$ ipython --no-banner

In [1]: import numpy as np

In [2]: np.set_printoptions(precision=3, suppress=True, linewidth=200, legacy="1.25")

In [3]: m1 = np.load("arr.npy")

In [4]: print(m1)
[[13  6 11  7  5]
 [ 6  8  6  6  2]
 [11  6 10  5  4]
 [ 7  6  5  9  3]
 [ 5  2  4  3  2]]

In [5]: # symmetric, so the eigenvalues are real

In [6]: print(np.argsort(-np.linalg.norm(m1, axis=0).round(6), kind="stable")[:3])
[0 2 3]

In [7]: print([round(float(x), 3) for x in np.linalg.svd(m1, compute_uv=False)[:3]])
[32.967, 6.0, 3.033]

In [8]: C2 = m1.T @ m1

In [9]: print(np.allclose(C2, C2.T))
True

In [10]: print((m1 @ m1.T).shape)
(5, 5)

In [11]: print(np.round(np.linalg.eigvalsh(C2)[::-1], 3) + 0)
[1086.799   36.       9.201    0.       0.   ]

In [12]: vals, vecs = np.linalg.eigh(m1)

In [13]: x0 = np.array([1, 2, -3, 3, -3])

In [14]: print(x0 @ m1 @ x0)
108

In [15]: print(np.abs(m1).sum(axis=1).max(), np.round(np.abs(vals).max(), 3))
42 32.967

In [16]: print(vecs * np.maximum(vals, 0) @ vecs.T)
[[13.  6. 11.  7.  5.]
 [ 6.  8.  6.  6.  2.]
 [11.  6. 10.  5.  4.]
 [ 7.  6.  5.  9.  3.]
 [ 5.  2.  4.  3.  2.]]

In [17]: print(round(np.linalg.norm(m1[4], 1), 3), round(np.linalg.norm(m1[4], np.inf), 3))
16.0 5.0

In [18]: print(m1[4] @ m1[1])
92

In [19]: print(np.linalg.norm(m1, axis=0))
[20.    13.266 17.263 14.142  7.616]

In [20]: print(round(np.linalg.norm(m1, "nuc"), 3))
42.0

In [21]: K = np.loadtxt("layer16.csv", delimiter=",")

In [22]: print(K)
[[ 2.  3.  1.  2.  1.  0.  1.  1.  2.  0.]
 [ 3.  1.  0.  1.  3.  0.  3.  2.  3.  0.]
 [ 3.  0.  1.  0.  0.  0.  2.  1.  2.  0.]
 [ 0.  2.  2.  3.  2. -4.  3.  3.  0.  2.]
 [ 2.  2.  0.  3.  0.  0.  1.  1.  3.  0.]
 [ 3.  1.  0.  3.  1. -6.  2.  0.  3.  3.]
 [ 3.  0.  2.  2.  0. -4.  1.  0.  1.  2.]
 [ 0.  1.  0.  0.  0. -6.  3.  1.  0.  3.]
 [ 2.  0.  2.  3.  0. -6.  3.  0.  0.  3.]
 [ 2.  3.  2.  0.  1.  0.  3.  2.  1.  0.]]

In [23]: # rank 9

In [24]: U, sigma, VT = np.linalg.svd(K, full_matrices=False)

In [25]: print(np.abs(U[:, 0]).round(6).argmax())
5

In [26]: print(np.cumsum(sigma ** 2) / np.sum(sigma ** 2))
[0.669 0.852 0.916 0.95  0.976 0.992 0.998 1.    1.    1.   ]

In [27]: print(np.round(VT @ VT.T, 3) + 0)
[[1. 0. 0. 0. 0. 0. 0. 0. 0. 0.]
 [0. 1. 0. 0. 0. 0. 0. 0. 0. 0.]
 [0. 0. 1. 0. 0. 0. 0. 0. 0. 0.]
 [0. 0. 0. 1. 0. 0. 0. 0. 0. 0.]
 [0. 0. 0. 0. 1. 0. 0. 0. 0. 0.]
 [0. 0. 0. 0. 0. 1. 0. 0. 0. 0.]
 [0. 0. 0. 0. 0. 0. 1. 0. 0. 0.]
 [0. 0. 0. 0. 0. 0. 0. 1. 0. 0.]
 [0. 0. 0. 0. 0. 0. 0. 0. 1. 0.]
 [0. 0. 0. 0. 0. 0. 0. 0. 0. 1.]]

In [28]: print(np.round(U.T @ K @ VT.T, 3) + 0)
[[17.332  0.     0.     0.     0.     0.     0.     0.     0.     0.   ]
 [ 0.     9.051  0.     0.     0.     0.     0.     0.     0.     0.   ]
 [ 0.     0.     5.373  0.     0.     0.     0.     0.     0.     0.   ]
 [ 0.     0.     0.     3.913  0.     0.     0.     0.     0.     0.   ]
 [ 0.     0.     0.     0.     3.442  0.     0.     0.     0.     0.   ]
 [ 0.     0.     0.     0.     0.     2.632  0.     0.     0.     0.   ]
 [ 0.     0.     0.     0.     0.     0.     1.608  0.     0.     0.   ]
 [ 0.     0.     0.     0.     0.     0.     0.     1.046  0.     0.   ]
 [ 0.     0.     0.     0.     0.     0.     0.     0.     0.15   0.   ]
 [ 0.     0.     0.     0.     0.     0.     0.     0.     0.     0.   ]]

In [29]: print(np.allclose(U * sigma @ VT, K))
True

In [30]: r = np.linalg.matrix_rank(K)

In [31]: print(r)
9

In [32]: null = np.linalg.svd(K)[2][r:].T

In [33]: print(np.round(null[:, 0] / null[np.abs(null[:, 0]).round(6).argmax(), 0], 3) + 0)
[0.  0.  0.  0.  0.  0.5 0.  0.  0.  1. ]

In [34]: print(null.shape)
(10, 1)

In [35]: print(np.round(null @ null.T, 3) + 0)
[[0.  0.  0.  0.  0.  0.  0.  0.  0.  0. ]
 [0.  0.  0.  0.  0.  0.  0.  0.  0.  0. ]
 [0.  0.  0.  0.  0.  0.  0.  0.  0.  0. ]
 [0.  0.  0.  0.  0.  0.  0.  0.  0.  0. ]
 [0.  0.  0.  0.  0.  0.  0.  0.  0.  0. ]
 [0.  0.  0.  0.  0.  0.2 0.  0.  0.  0.4]
 [0.  0.  0.  0.  0.  0.  0.  0.  0.  0. ]
 [0.  0.  0.  0.  0.  0.  0.  0.  0.  0. ]
 [0.  0.  0.  0.  0.  0.  0.  0.  0.  0. ]
 [0.  0.  0.  0.  0.  0.4 0.  0.  0.  0.8]]

In [36]: print([int(np.linalg.matrix_rank(np.delete(K, i, axis=0))) for i in range(10)])
[9, 9, 9, 9, 9, 9, 9, 9, 9, 9]

In [37]: print([int(np.linalg.matrix_rank(K[:, :j + 1])) for j in range(10)])
[1, 2, 3, 4, 5, 6, 7, 8, 9, 9]

In [38]: print(np.round(np.sort(np.abs(np.linalg.eigvals(K))), 3) + 0)
[ 0.     0.554  1.092  1.092  2.523  3.08   3.08   4.605  4.605 10.043]

In [39]: K.inv()
---------------------------------------------------------------------------
AttributeError                            Traceback (most recent call last)
Cell In[39], line 1
----> 1 K.inv()

AttributeError: 'numpy.ndarray' object has no attribute 'inv'

In [40]: print(K @ K)
[[ 25.  16.  13.  24.  15. -30.  30.  17.  19.  15.]
 [ 30.  20.  17.  34.   8. -46.  30.  13.  21.  23.]
 [ 19.  10.  12.  16.   3. -26.  16.   5.  10.  13.]
 [ 17.  17.  18.  11.  10. -18.  31.  24.   9.   9.]
 [ 19.  15.  16.  26.  14. -40.  30.  16.  11.  20.]
 [ 11.  21.  25.  14.   9.  -2.  24.  21.  -1.   1.]
 [  9.  15.  17.   5.   5.   6.  15.  15.   1.  -3.]
 [  0.   5.  12. -11.   0.  18.   6.   9.  -9.  -9.]
 [  7.  15.  22.   1.   5.  12.  15.  19.  -4.  -6.]
 [ 32.  13.  12.  19.  11. -30.  28.  13.  23.  15.]]

In [41]: print(np.allclose(K @ K.T, K.T @ K))
False

In [42]: print(np.trace(K))
3.0

In [43]: print((K - K.T) / 2)
[[ 0.   0.  -1.   1.  -0.5 -1.5 -1.   0.5  0.  -1. ]
 [ 0.   0.   0.  -0.5  0.5 -0.5  1.5  0.5  1.5 -1.5]
 [ 1.   0.   0.  -1.   0.   0.   0.   0.5  0.  -1. ]
 [-1.   0.5  1.   0.  -0.5 -3.5  0.5  1.5 -1.5  1. ]
 [ 0.5 -0.5  0.   0.5  0.  -0.5  0.5  0.5  1.5 -0.5]
 [ 1.5  0.5  0.   3.5  0.5  0.   3.   3.   4.5  1.5]
 [ 1.  -1.5  0.  -0.5 -0.5 -3.   0.  -1.5 -1.  -0.5]
 [-0.5 -0.5 -0.5 -1.5 -0.5 -3.   1.5  0.   0.   0.5]
 [ 0.  -1.5  0.   1.5 -1.5 -4.5  1.   0.   0.   1. ]
 [ 1.   1.5  1.  -1.   0.5 -1.5  0.5 -0.5 -1.   0. ]]

In [44]: arr = np.array([[64, -26, -17, 10, -2, -18, 60, -19],
    ...:     [-26, 59, -17, -13, 21, -2, -63, 11],
    ...:     [-17, -17, 55, -32, 29, 14, 14, 8],
    ...:     [10, -13, -32, 76, -19, 26, 17, 20],
    ...:     [-2, 21, 29, -19, 60, 9, -7, 30],
    ...:     [-18, -2, 14, 26, 9, 80, 20, -2],
    ...:     [60, -63, 14, 17, -7, 20, 102, -28],
    ...:     [-19, 11, 8, 20, 30, -2, -28, 57]])

In [45]: blk = np.stack([K, -1 * K, K[::-1]])

In [46]: print(np.linalg.norm(blk, axis=(1, 2)))
[21.19 21.19 21.19]

In [47]: print(np.einsum("bij,cij->bc", blk, blk))
[[ 449. -449.  218.]
 [-449.  449. -218.]
 [ 218. -218.  449.]]

In [48]: print(np.linalg.matrix_rank(blk.reshape(3, -1)))
2

In [49]: vals, vecs = np.linalg.eigh(arr)

In [50]: print(vals.round(3) + 0)
[  0.      0.199   4.027  50.039  73.19  110.195 115.769 199.581]

In [51]: print(np.abs(vecs[:, -1]))
[0.432 0.452 0.015 0.188 0.184 0.087 0.688 0.242]

In [52]: print(np.round(vecs.T @ arr @ vecs, 3) + 0)
[[  0.      0.      0.      0.      0.      0.      0.      0.   ]
 [  0.      0.199   0.      0.      0.      0.      0.      0.   ]
 [  0.      0.      4.027   0.      0.      0.      0.      0.   ]
 [  0.      0.      0.     50.039   0.      0.      0.      0.   ]
 [  0.      0.      0.      0.     73.19    0.      0.      0.   ]
 [  0.      0.      0.      0.      0.    110.195   0.      0.   ]
 [  0.      0.      0.      0.      0.      0.    115.769   0.   ]
 [  0.      0.      0.      0.      0.      0.      0.    199.581]]

In [53]: print(np.round(np.linalg.eigvalsh(arr @ arr), 3) + 0)
[    0.        0.04     16.213  2503.937  5356.79  12142.91  13402.486 39832.625]

In [54]: print(np.round(np.linalg.svd(arr, compute_uv=False), 3) + 0)
[199.581 115.769 110.195  73.19   50.039   4.027   0.199   0.   ]

In [55]: print(round(float(vals.sum()), 3), np.trace(arr))
553.0 553

In [56]: print(vecs @ np.diag(vals) @ vecs.T)
[[ 64. -26. -17.  10.  -2. -18.  60. -19.]
 [-26.  59. -17. -13.  21.  -2. -63.  11.]
 [-17. -17.  55. -32.  29.  14.  14.   8.]
 [ 10. -13. -32.  76. -19.  26.  17.  20.]
 [ -2.  21.  29. -19.  60.   9.  -7.  30.]
 [-18.  -2.  14.  26.   9.  80.  20.  -2.]
 [ 60. -63.  14.  17.  -7.  20. 102. -28.]
 [-19.  11.   8.  20.  30.  -2. -28.  57.]]

In [57]: print(np.round(vecs.T @ vecs, 3) + 0)
[[1. 0. 0. 0. 0. 0. 0. 0.]
 [0. 1. 0. 0. 0. 0. 0. 0.]
 [0. 0. 1. 0. 0. 0. 0. 0.]
 [0. 0. 0. 1. 0. 0. 0. 0.]
 [0. 0. 0. 0. 1. 0. 0. 0.]
 [0. 0. 0. 0. 0. 1. 0. 0.]
 [0. 0. 0. 0. 0. 0. 1. 0.]
 [0. 0. 0. 0. 0. 0. 0. 1.]]

In [58]: print((vals > 1e-8).sum(), (vals < -1e-8).sum())
7 0

In [59]: print(np.unique(vals.round(6) + 0, return_counts=True)[1])
[1 1 1 1 1 1 1 1]
